>>> import numpy as np
>>> from numpy import linalg as LA
>>> np.set_printoptions(precision=3, suppress=True, linewidth=140)
>>> def tidy(a):
...     return np.round(a, 3) + 0
... 
>>> Q, _ = LA.qr(np.array([[3.0, 1.2, -0.4, -0.3, -0.9, 0.5, 0.5, 2.4],
...     [-1.4, -0.4, 1.1, -0.7, 0.3, 1.8, -1.5, -0.1],
...     [-0.1, -0.2, -1.1, 0.4, 1.4, 0.8, 0.0, -1.1],
...     [0.1, 0.1, -0.4, -0.1, -2.6, 0.4, 2.1, 0.4],
...     [0.7, -1.5, -0.4, -0.9, -0.9, -0.7, -1.2, -0.9],
...     [0.4, 0.1, -1.3, -1.1, 3.0, -0.4, -0.8, 0.6],
...     [1.2, 0.4, -0.5, -0.8, -0.4, 0.9, 0.1, -0.7],
...     [-0.7, -2.3, 0.1, 1.8, 0.7, -0.8, -0.4, -1.5]]))
>>> ev = np.array([5, 5, 0, 8, 7, 6, 7, 0])
>>> F = Q @ np.diag(ev) @ Q.T
>>> tidy(F)
array([[ 4.117, -0.935,  0.724, -0.344, -0.669,  0.55 ,  1.625,  0.367],
       [-0.935,  5.269,  0.754, -0.007,  0.347,  1.597,  1.711, -0.46 ],
       [ 0.724,  0.754,  4.107, -1.162, -0.13 , -2.781,  0.259,  0.283],
       [-0.344, -0.007, -1.162,  6.259, -0.128, -1.179,  1.25 ,  0.227],
       [-0.669,  0.347, -0.13 , -0.128,  6.251,  0.044,  0.692, -1.097],
       [ 0.55 ,  1.597, -2.781, -1.179,  0.044,  4.1  ,  0.785,  0.268],
       [ 1.625,  1.711,  0.259,  1.25 ,  0.692,  0.785,  1.975, -0.361],
       [ 0.367, -0.46 ,  0.283,  0.227, -1.097,  0.268, -0.361,  5.921]])
>>> # null space of dimension 2
>>> x = np.array([-6, -8, -4, -6, 9, -6, -5, -8])
>>> a = np.maximum(F @ x, 0)
>>> tidy(np.maximum(F @ x, 0) - np.maximum(-F @ x, 0))
array([-38.443, -50.861,  -7.877, -32.937,  63.835, -28.156, -37.448, -58.066])
>>> tidy(np.maximum(F @ (3 * x), 0))
array([  0.   ,   0.   ,   0.   ,   0.   , 191.504,   0.   ,   0.   ,   0.   ])
>>> tidy(F * (a > 1e-9)[:, None])
array([[ 0.   ,  0.   ,  0.   ,  0.   ,  0.   ,  0.   ,  0.   ,  0.   ],
       [ 0.   ,  0.   ,  0.   ,  0.   ,  0.   ,  0.   ,  0.   ,  0.   ],
       [ 0.   ,  0.   ,  0.   ,  0.   ,  0.   ,  0.   ,  0.   ,  0.   ],
       [ 0.   ,  0.   ,  0.   ,  0.   ,  0.   ,  0.   ,  0.   ,  0.   ],
       [-0.669,  0.347, -0.13 , -0.128,  6.251,  0.044,  0.692, -1.097],
       [ 0.   ,  0.   ,  0.   ,  0.   ,  0.   ,  0.   ,  0.   ,  0.   ],
       [ 0.   ,  0.   ,  0.   ,  0.   ,  0.   ,  0.   ,  0.   ,  0.   ],
       [ 0.   ,  0.   ,  0.   ,  0.   ,  0.   ,  0.   ,  0.   ,  0.   ]])
